In [1]: import numpy as np

In [2]: from numpy import linalg as LA

In [3]: np.set_printoptions(precision=2, suppress=True, linewidth=100)

In [4]: J = np.load("data.npy")

In [5]: J
Out[5]: 
array([[  4.37,   6.06,  24.16,   7.67, -18.97],
       [  0.79,   5.22,   8.7 ,   5.69, -10.09],
       [  0.62,   5.08,   7.72,   5.46,  -9.45],
       [  0.44,   4.88,   6.58,   5.18,  -8.68],
       [ -0.1 ,   3.14,   1.01,   2.98,  -4.14],
       [ -0.1 ,   3.08,   0.9 ,   2.9 ,  -4.02],
       [ -0.06,   2.47,   0.08,   2.23,  -2.98],
       [  0.03,   0.09,  -0.08,   0.06,  -0.09],
       [  0.01,   0.02,  -0.02,   0.01,  -0.02],
       [ -1.95,  -0.87,   2.15,   0.03,   1.26],
       [ -4.07,  -0.53,   2.85,   0.99,   1.69],
       [ -4.64,  -0.39,   2.93,   1.28,   1.78],
       [ -8.7 ,   0.91,   2.78,   3.49,   2.41],
       [ -9.48,   1.19,   2.65,   3.93,   2.52],
       [ -9.68,   1.27,   2.61,   4.05,   2.55],
       [-14.65,   3.23,   1.25,   6.92,   3.32],
       [-23.49,   7.05,  -2.53,  12.13,   4.81]])

In [6]: U, sv, vt = LA.svd(J)

In [7]: vecs = vt[:(sv > 1e-8).sum()]

In [8]: rng = np.random.default_rng(5359)

In [9]: vec = J[8] + 4 * J[6] + rng.integers(2) * np.eye(5)[4]

In [10]: vec
Out[10]: array([ -0.25,   9.88,   0.31,   8.95, -11.95])

In [11]: np.round(LA.norm(vec - vecs.T @ vecs @ vec), 2)
Out[11]: np.float64(0.0)

In [12]: Y = np.array([[-3, -5], [-5, 4], [-5, 5], [-4, 2], [-3, 5]])

In [13]: LA.matrix_rank(J @ Y)
Out[13]: np.int64(2)

In [14]: print(np.vstack([J, Y.T]).shape)
(19, 5)

In [15]: np.round(LA.norm(J), 2)
Out[15]: np.float64(56.99)

In [16]: np.round(LA.svd(J, compute_uv=False), 2) + 0
Out[16]: array([41.13, 37.85, 11.11,  0.  ,  0.  ])

In [17]: np.unravel_index(np.abs(J).argmax(), J.shape)
Out[17]: (np.int64(0), np.int64(2))

In [18]: J.sum(axis=0)
Out[18]: array([-70.67,  41.88,  63.74,  65.02, -38.1 ])

In [19]: z = J[:, 4] > np.median(J[:, 4])

In [20]: f = J[z].mean(axis=0) - J[~z].mean(axis=0)

In [21]: print(np.argsort(-np.abs(f).round(6), kind="stable"))
[0 4 2 1 3]

In [22]: (((J - J.mean(axis=0)) @ f > 0) == z).mean()
Out[22]: np.float64(1.0)

In [23]: print(z.astype(int))
[0 0 0 0 0 0 0 0 0 1 1 1 1 1 1 1 1]

In [24]: print(((J - J.mean(axis=0)) @ f > 0).astype(int))
[0 0 0 0 0 0 0 0 0 1 1 1 1 1 1 1 1]

In [25]: F = np.loadtxt("sample16.csv", delimiter=",")

In [26]: print(F)
[[-3.47 -0.01  0.48 -1.91 -3.17  0.24]
 [-0.01 -0.82 -2.73 -0.23  2.33 -2.38]
 [ 0.48 -2.73 -5.33  0.82 -1.23 -0.46]
 [-1.91 -0.23  0.82 -5.25  1.83  0.15]
 [-3.17  2.33 -1.23  1.83 -2.52  0.7 ]
 [ 0.24 -2.38 -0.46  0.15  0.7  -4.62]]

In [27]: w1 = np.array([[2, 1, 2, 1, 2, 3],
    ...:     [0, 0, 0, 2, 0, 0],
    ...:     [0, 2, 0, 1, 3, 2],
    ...:     [3, 3, 3, 3, 2, 2],
    ...:     [1, 2, 1, 3, 1, 1],
    ...:     [2, 0, 3, 1, 2, 1]])

In [28]: beta = np.array([9, -3, 5, 9, 1, -2])

In [29]: H = np.maximum(F @ w1 + beta, 0)

In [30]: LA.matrix_rank(H)
Out[30]: np.int64(3)

In [31]: H
Out[31]: 
array([[ 0.  ,  0.  ,  0.  ,  0.  ,  0.  ,  0.  ],
       [ 5.88,  0.  ,  0.  ,  8.58,  0.  ,  0.  ],
       [10.26,  0.  ,  5.8 ,  0.  ,  0.  ,  0.  ],
       [ 0.  ,  0.  ,  0.  ,  0.  ,  0.  ,  0.  ],
       [ 7.01,  0.  ,  3.71,  7.89,  0.  ,  0.  ],
       [ 1.38,  0.  ,  0.  ,  1.93,  0.  ,  0.  ]])

In [32]: (H > 0).mean(axis=0)
Out[32]: array([0.67, 0.  , 0.33, 0.5 , 0.  , 0.  ])

In [33]: (H > 0).astype(int)
Out[33]: 
array([[0, 0, 0, 0, 0, 0],
       [1, 0, 0, 1, 0, 0],
       [1, 0, 1, 0, 0, 0],
       [0, 0, 0, 0, 0, 0],
       [1, 0, 1, 1, 0, 0],
       [1, 0, 0, 1, 0, 0]])

In [34]: basis = np.array([[3, -2, 3],
    ...:     [-4, -4, 0],
    ...:     [-1, -3, -3],
    ...:     [2, 2, -5],
    ...:     [5, 0, 3],
    ...:     [3, -4, 1]])

In [35]: w1 @ basis
Out[35]: 
array([[ 21, -24,   4],
       [  4,   4, -10],
       [ 15, -14,   6],
       [ 16, -29,  -7],
       [  8, -11, -11],
       [ 18, -15,  -1]])

In [36]: (H @ basis).round(6).argmax(axis=1)
Out[36]: array([0, 0, 0, 0, 0, 0])

In [37]: vec = np.array([-2, 0, -2, 1, 0, 2])

In [38]: H * vec
Out[38]: 
array([[ -0.  ,   0.  ,  -0.  ,   0.  ,   0.  ,   0.  ],
       [-11.76,   0.  ,  -0.  ,   8.58,   0.  ,   0.  ],
       [-20.52,   0.  , -11.6 ,   0.  ,   0.  ,   0.  ],
       [ -0.  ,   0.  ,  -0.  ,   0.  ,   0.  ,   0.  ],
       [-14.02,   0.  ,  -7.41,   7.89,   0.  ,   0.  ],
       [ -2.76,   0.  ,  -0.  ,   1.93,   0.  ,   0.  ]])

In [39]: H @ (2 * vec)
Out[39]: array([  0.  ,  -6.37, -64.24,   0.  , -27.09,  -1.66])

In [40]: print((H * vec).sum(axis=1))
[  0.    -3.18 -32.12   0.   -13.54  -0.83]

In [41]: M = np.load("block18.npy")

In [42]: print(M)
[[0 0 1 0 1 0]
 [0 0 0 0 0 1]
 [1 0 0 0 1 0]
 [0 0 0 0 0 1]
 [1 0 1 0 0 0]
 [0 1 0 1 0 0]]

In [43]: print(np.argwhere(np.triu(M)))
[[0 2]
 [0 4]
 [1 5]
 [2 4]
 [3 5]]

In [44]: np.trace(M @ M @ M) // 6
Out[44]: np.int64(1)

In [45]: print(M @ M)
[[2 0 1 0 1 0]
 [0 1 0 1 0 0]
 [1 0 2 0 1 0]
 [0 1 0 1 0 0]
 [1 0 1 0 2 0]
 [0 0 0 0 0 2]]

In [46]: low = np.diag(M.sum(axis=1)) - M

In [47]: low
Out[47]: 
array([[ 2,  0, -1,  0, -1,  0],
       [ 0,  1,  0,  0,  0, -1],
       [-1,  0,  2,  0, -1,  0],
       [ 0,  0,  0,  1,  0, -1],
       [-1,  0, -1,  0,  2,  0],
       [ 0, -1,  0, -1,  0,  2]])

In [48]: LA.matrix_rank(low)
Out[48]: np.int64(4)

In [49]: w, vecs = LA.eigvalsh(M)
---------------------------------------------------------------------------
ValueError                                Traceback (most recent call last)
Cell In[49], line 1
----> 1 w, vecs = LA.eigvalsh(M)

ValueError: too many values to unpack (expected 2)

In [50]: w, vecs = LA.eigh(M)

In [51]: (w > 1e-8).sum(), (w < -1e-8).sum()
Out[51]: (np.int64(2), np.int64(3))

In [52]: np.round(vecs.T @ vecs, 2) + 0
Out[52]: 
array([[1., 0., 0., 0., 0., 0.],
       [0., 1., 0., 0., 0., 0.],
       [0., 0., 1., 0., 0., 0.],
       [0., 0., 0., 1., 0., 0.],
       [0., 0., 0., 0., 1., 0.],
       [0., 0., 0., 0., 0., 1.]])

In [53]: np.round(vecs @ np.diag(w) @ vecs.T, 2) + 0
Out[53]: 
array([[0., 0., 1., 0., 1., 0.],
       [0., 0., 0., 0., 0., 1.],
       [1., 0., 0., 0., 1., 0.],
       [0., 0., 0., 0., 0., 1.],
       [1., 0., 1., 0., 0., 0.],
       [0., 1., 0., 1., 0., 0.]])

In [54]: print(np.round(LA.eigvalsh(M @ M), 2) + 0)
[0. 1. 1. 2. 2. 4.]

In [55]: print(np.abs(vecs[:, -1]).round(6).argmax())
0

In [56]: w.round(2) + 0
Out[56]: array([-1.41, -1.  , -1.  ,  0.  ,  1.41,  2.  ])

In [57]: np.unique(M.round(6), axis=0).shape
Out[57]: (5, 6)

In [58]: np.round(M @ LA.pinv(M) @ M, 2) + 0
Out[58]: 
array([[0., 0., 1., 0., 1., 0.],
       [0., 0., 0., 0., 0., 1.],
       [1., 0., 0., 0., 1., 0.],
       [0., 0., 0., 0., 0., 1.],
       [1., 0., 1., 0., 0., 0.],
       [0., 1., 0., 1., 0., 0.]])

In [59]: np.abs(np.diag(LA.qr(M)[1])) > 1e-9
Out[59]: array([ True,  True,  True, False,  True,  True])

In [60]: print(np.allclose(M[:-1].T @ LA.lstsq(M[:-1].T, M[-1])[0], M[-1]))
False

In [61]: LA.lstsq(M[:-1].T, M[-1])[2]
Out[61]: np.int32(4)

In [62]: print(round(float(np.trace(LA.pinv(M) @ M)), 2))
5.0

In [63]: r = LA.matrix_rank(M)

In [64]: r
Out[64]: np.int64(5)

In [65]: ns = LA.svd(M)[2][r:].T

In [66]: np.round(M @ ns, 2) + 0
Out[66]: 
array([[0.],
       [0.],
       [0.],
       [0.],
       [0.],
       [0.]])

In [67]: ns.shape
Out[67]: (6, 1)

In [68]: np.round(ns @ ns.T, 2) + 0
Out[68]: 
array([[ 0. ,  0. ,  0. ,  0. ,  0. ,  0. ],
       [ 0. ,  0.5,  0. , -0.5,  0. ,  0. ],
       [ 0. ,  0. ,  0. ,  0. ,  0. ,  0. ],
       [ 0. , -0.5,  0. ,  0.5,  0. ,  0. ],
       [ 0. ,  0. ,  0. ,  0. ,  0. ,  0. ],
       [ 0. ,  0. ,  0. ,  0. ,  0. ,  0. ]])

In [69]: [int(LA.matrix_rank(M[:, :j + 1])) for j in range(6)]
Out[69]: [1, 2, 3, 3, 4, 5]

In [70]: np.round(ns[:, 0] / ns[np.abs(ns[:, 0]).round(6).argmax(), 0], 2) + 0
Out[70]: array([ 0.,  1.,  0., -1.,  0.,  0.])

In [71]: LA.matrix_rank(M, rtol=0.1)
Out[71]: np.int64(5)

In [72]: m1 = np.array([[0.5, -0.2, -0.9, -1.2],
    ...:     [-0.8, 0.6, 1.3, -1.3],
    ...:     [0.5, 0.7, 2.6, 0.2],
    ...:     [-0.1, 1.5, -0.3, 0.5],
    ...:     [0.7, -0.9, 0.2, -1.3],
    ...:     [-0.1, 1.2, -0.9, -1.2]])

In [73]: m1[1] = m1[3] + 0.02 * rng.normal(size=4)

In [74]: m1
Out[74]: 
array([[ 0.5 , -0.2 , -0.9 , -1.2 ],
       [-0.14,  1.47, -0.32,  0.49],
       [ 0.5 ,  0.7 ,  2.6 ,  0.2 ],
       [-0.1 ,  1.5 , -0.3 ,  0.5 ],
       [ 0.7 , -0.9 ,  0.2 , -1.3 ],
       [-0.1 ,  1.2 , -0.9 , -1.2 ]])

In [75]: Y = np.c_[m1[:, :3] @ np.array([[-2, 3, -1], [0, 3, 0], [-1, 1, -1]]), np.array([1, 1, 3, 0, 1, 2])]

In [76]: Y.round(2) + 0
Out[76]: 
array([[-0.1 ,  0.  ,  0.4 ,  1.  ],
       [ 0.59,  3.68,  0.45,  1.  ],
       [-3.6 ,  6.2 , -3.1 ,  3.  ],
       [ 0.5 ,  3.9 ,  0.4 ,  0.  ],
       [-1.6 , -0.4 , -0.9 ,  1.  ],
       [ 1.1 ,  2.4 ,  1.  ,  2.  ]])

In [77]: np.round(LA.norm(Y - m1 @ LA.lstsq(m1, Y)[0], axis=0), 2) + 0
Out[77]: array([0.  , 0.  , 0.  , 0.81])

In [78]: LA.matrix_rank(np.c_[m1, Y])
Out[78]: np.int64(5)

In [79]: X = np.loadtxt("test6.csv", delimiter=",")

In [80]: X
Out[80]: 
array([[1., 0., 0., 0., 0., 0.],
       [0., 2., 0., 0., 0., 0.],
       [0., 0., 2., 0., 0., 0.],
       [0., 0., 0., 0., 0., 0.],
       [0., 0., 0., 0., 2., 0.],
       [0., 0., 0., 0., 0., 2.]])

In [81]: w, vecs = LA.eigh(X)

In [82]: vec = np.array([0, -3, 5, 2, 4, 5])

In [83]: vec @ X @ vec
Out[83]: np.float64(150.0)

In [84]: LA.eigvalsh(X[1:, 1:])
Out[84]: array([0., 2., 2., 2., 2.])

In [85]: print(vecs * np.abs(w) @ vecs.T)
[[1. 0. 0. 0. 0. 0.]
 [0. 2. 0. 0. 0. 0.]
 [0. 0. 2. 0. 0. 0.]
 [0. 0. 0. 0. 0. 0.]
 [0. 0. 0. 0. 2. 0.]
 [0. 0. 0. 0. 0. 2.]]

In [86]: np.flatnonzero(LA.matrix_power((X != 0) + (X.T != 0) + np.eye(6), 6)[4])
Out[86]: array([4])

In [87]: round(float(LA.det(X)), 2)
Out[87]: 0.0

In [88]: X @ X
Out[88]: 
array([[1., 0., 0., 0., 0., 0.],
       [0., 4., 0., 0., 0., 0.],
       [0., 0., 4., 0., 0., 0.],
       [0., 0., 0., 0., 0., 0.],
       [0., 0., 0., 0., 4., 0.],
       [0., 0., 0., 0., 0., 4.]])

In [89]: w, vecs = LA.eigh(X)

In [90]: w.sum(), np.trace(X)
Out[90]: (np.float64(9.0), np.float64(9.0))

In [91]: print(LA.eigvalsh(X + 5 * np.eye(6)))
[5. 6. 7. 7. 7. 7.]

In [92]: LA.eigvalsh(X @ X)
Out[92]: array([0., 1., 4., 4., 4., 4.])

In [93]: np.unique(w.round(6) + 0, return_counts=True)[1]
Out[93]: array([1, 1, 4])

In [94]: print(vecs.T @ X @ vecs)
[[0. 0. 0. 0. 0. 0.]
 [0. 1. 0. 0. 0. 0.]
 [0. 0. 2. 0. 0. 0.]
 [0. 0. 0. 2. 0. 0.]
 [0. 0. 0. 0. 2. 0.]
 [0. 0. 0. 0. 0. 2.]]

In [95]: vec = np.array([-5, -9, 5, 2])

In [96]: h = np.maximum(m1 @ vec, 0)

In [97]: print(np.flatnonzero(h > 1e-9))
[2 4]

In [98]: np.maximum(m1 @ vec, 0) - np.maximum(-m1 @ vec, 0)
Out[98]: array([ -7.6 , -13.16,   4.6 , -13.5 ,   3.  , -17.2 ])

In [99]: m1 * (h > 1e-9)[:, None]
Out[99]: 
array([[ 0. , -0. , -0. , -0. ],
       [-0. ,  0. , -0. ,  0. ],
       [ 0.5,  0.7,  2.6,  0.2],
       [-0. ,  0. , -0. ,  0. ],
       [ 0.7, -0.9,  0.2, -1.3],
       [-0. ,  0. , -0. , -0. ]])

In [100]: hat = m1 @ LA.solve(m1.T @ m1, m1.T)

In [101]: np.diag(hat)
Out[101]: array([0.59, 0.43, 0.95, 0.49, 0.54, 1.  ])

In [102]: print(np.allclose(hat @ hat, hat))
True

In [103]: Y = np.array([[-2, 2, 0], [-3, -3, 2], [-2, -1, 0]])

In [104]: feats = np.block([[np.zeros((3, 3)), Y], [Y.T, np.zeros((3, 3))]])

In [105]: feats
Out[105]: 
array([[ 0.,  0.,  0., -2.,  2.,  0.],
       [ 0.,  0.,  0., -3., -3.,  2.],
       [ 0.,  0.,  0., -2., -1.,  0.],
       [-2., -3., -2.,  0.,  0.,  0.],
       [ 2., -3., -1.,  0.,  0.,  0.],
       [ 0.,  2.,  0.,  0.,  0.,  0.]])

In [106]: (feats + feats.T) / 2
Out[106]: 
array([[ 0.,  0.,  0., -2.,  2.,  0.],
       [ 0.,  0.,  0., -3., -3.,  2.],
       [ 0.,  0.,  0., -2., -1.,  0.],
       [-2., -3., -2.,  0.,  0.,  0.],
       [ 2., -3., -1.,  0.,  0.,  0.],
       [ 0.,  2.,  0.,  0.,  0.,  0.]])

In [107]: print(np.allclose(feats @ feats.T, feats.T @ feats))
True

In [108]: round(float(LA.det(feats)), 2)
Out[108]: -144.0

In [109]: np.round(np.abs(LA.eigvals(feats)).max(), 2)
Out[109]: np.float64(5.09)

In [110]: LA.determinant(feats)
---------------------------------------------------------------------------
AttributeError                            Traceback (most recent call last)
Cell In[110], line 1
----> 1 LA.determinant(feats)

AttributeError: module 'numpy.linalg' has no attribute 'determinant'

In [111]: print(feats.reshape(-1, 2))
[[ 0.  0.]
 [ 0. -2.]
 [ 2.  0.]
 [ 0.  0.]
 [ 0. -3.]
 [-3.  2.]
 [ 0.  0.]
 [ 0. -2.]
 [-1.  0.]
 [-2. -3.]
 [-2.  0.]
 [ 0.  0.]
 [ 2. -3.]
 [-1.  0.]
 [ 0.  0.]
 [ 0.  2.]
 [ 0.  0.]
 [ 0.  0.]]

In [112]: t3 = feats.reshape(6, 2, -1)

In [113]: t3.sum(axis=1)
Out[113]: 
array([[-2.,  2.,  0.],
       [-3., -3.,  2.],
       [-2., -1.,  0.],
       [-2., -3., -2.],
       [ 2., -3., -1.],
       [ 0.,  2.,  0.]])

In [114]: print(np.einsum("ihd,ihd->ih", t3, t3))
[[ 0.  8.]
 [ 0. 22.]
 [ 0.  5.]
 [17.  0.]
 [14.  0.]
 [ 4.  0.]]

In [115]: t3[:, 0]
Out[115]: 
array([[ 0.,  0.,  0.],
       [ 0.,  0.,  0.],
       [ 0.,  0.,  0.],
       [-2., -3., -2.],
       [ 2., -3., -1.],
       [ 0.,  2.,  0.]])

In [116]: t3.transpose(1, 0, 2)
Out[116]: 
array([[[ 0.,  0.,  0.],
        [ 0.,  0.,  0.],
        [ 0.,  0.,  0.],
        [-2., -3., -2.],
        [ 2., -3., -1.],
        [ 0.,  2.,  0.]],

       [[-2.,  2.,  0.],
        [-3., -3.,  2.],
        [-2., -1.,  0.],
        [ 0.,  0.,  0.],
        [ 0.,  0.,  0.],
        [ 0.,  0.,  0.]]])

In [117]: print(np.einsum("ihd,jhd->hij", t3, t3).shape)
(2, 6, 6)

In [118]: Y = feats / np.sqrt((feats ** 2).mean(axis=1, keepdims=True))

In [119]: Y[4]
Out[119]: array([ 1.31, -1.96, -0.65,  0.  ,  0.  ,  0.  ])

In [120]: LA.norm(Y, axis=1)
Out[120]: array([2.45, 2.45, 2.45, 2.45, 2.45, 2.45])

In [121]: LA.matrix_rank(Y) == LA.matrix_rank(feats)
Out[121]: np.True_
